% python3 -q
>>> import numpy as np
>>> np.set_printoptions(precision=2, suppress=True, linewidth=100, legacy="1.25")
>>> mat, _ = np.linalg.qr(np.array([[0.5, -0.9, -0.4, -0.2],
...     [-0.3, 0.4, 0.8, 0.4],
...     [-1.2, 0.2, -0.2, -0.8],
...     [-1.1, -0.9, -0.9, -2.2]]))
>>> mat
array([[-0.29,  0.69, -0.32, -0.58],
       [ 0.17, -0.31, -0.93,  0.05],
       [ 0.69, -0.2 ,  0.16, -0.67],
       [ 0.64,  0.62, -0.06,  0.46]])
>>> B = mat / np.linalg.norm(mat, axis=1, keepdims=True)
>>> cov = B @ B.T
>>> np.degrees(np.arccos(np.clip(cov[2, 3], -1, 1)))
90.0
>>> (np.abs(cov) > 0.9).astype(int)
array([[1, 0, 0, 0],
       [0, 1, 0, 0],
       [0, 0, 1, 0],
       [0, 0, 0, 1]])
>>> np.linalg.norm(B, axis=1)
array([1., 1., 1., 1.])
>>> (cov - 2 * np.eye(4)).round(6).argmax(axis=1)
array([1, 0, 0, 0])
>>> print(cov[2].round(2) + 0)
[0. 0. 1. 0.]
>>> data = np.loadtxt("mat.csv", delimiter=",")
>>> data
array([[0.5, 0.5],
       [0. , 1. ]])
>>> Q, r_ = np.linalg.qr(data)
>>> print(r_)
[[0.5 0.5]
 [0.  1. ]]
>>> abs(r_[0, 0]), round(np.linalg.norm(data[:, 0]), 2)
(0.5, 0.5)
>>> Q
array([[ 1.,  0.],
       [-0.,  1.]])
>>> np.trace(Q @ Q.T)
2.0
>>> np.allclose(r_.T @ r_, data.T @ data)
True
>>> print(Q @ r_)
[[0.5 0.5]
 [0.  1. ]]
>>> f = np.array([2, 2, 5])
>>> print(np.convolve(r_[1], f))
[0. 2. 2. 5.]
>>> rng = np.random.default_rng(716198)
>>> idx = rng.permutation(2)
>>> B = data[:, idx] * rng.choice([-1, 1], 2)
>>> B
array([[-0.5, -0.5],
       [-1. , -0. ]])
>>> left, _, Vh = np.linalg.svd(data.T @ B)
>>> print(np.round(left @ Vh, 2) + 0)
[[ 0. -1.]
 [-1.  0.]]
>>> idx
array([1, 0])
>>> w, V = np.linalg.eig(B)
>>> np.sort(np.linalg.eigvals(B @ B))
array([0.25, 1.  ])
>>> print(np.sort(np.linalg.eigvals(B.T)))
[-1.   0.5]
>>> w
array([-1. ,  0.5])
>>> arr = np.array([[0.0, 4.0, 0.0], [4.0, 6.0, 4.0], [0.0, 4.0, 9.0]])
>>> Q, r_ = np.linalg.qr(arr)
>>> print(np.round(Q.T @ Q, 2) + 0)
[[1. 0. 0.]
 [0. 1. 0.]
 [0. 0. 1.]]
>>> np.abs(np.diag(r_))
array([4.  , 5.66, 6.36])
>>> Q.shape, r_.shape
((3, 3), (3, 3))
>>> np.round(Q @ r_, 2) + 0
array([[0., 4., 0.],
       [4., 6., 4.],
       [0., 4., 9.]])
>>> w, V = np.linalg.eig(arr)
>>> w
array([-2.32,  5.08, 12.24])
>>> np.sort(np.linalg.eigvals(arr.T))
array([-2.32,  5.08, 12.24])
>>> np.round(arr @ V[:, 0] - w[0] * V[:, 0], 2) + 0
array([0., 0., 0.])
>>> w, V = np.linalg.eigh(arr)
>>> vec = np.array([1, 0, 2])
>>> V * np.abs(w) @ V.T
array([[3.36, 2.05, 0.69],
       [2.05, 7.13, 3.6 ],
       [0.69, 3.6 , 9.14]])
>>> np.abs(arr).sum(axis=1).max(), round(np.abs(w).max(), 2)
(14.0, 12.24)
>>> vec @ arr @ vec / (vec @ vec), np.round(w[0], 2), round(float(w[-1]), 2)
(7.2, -2.32, 12.24)
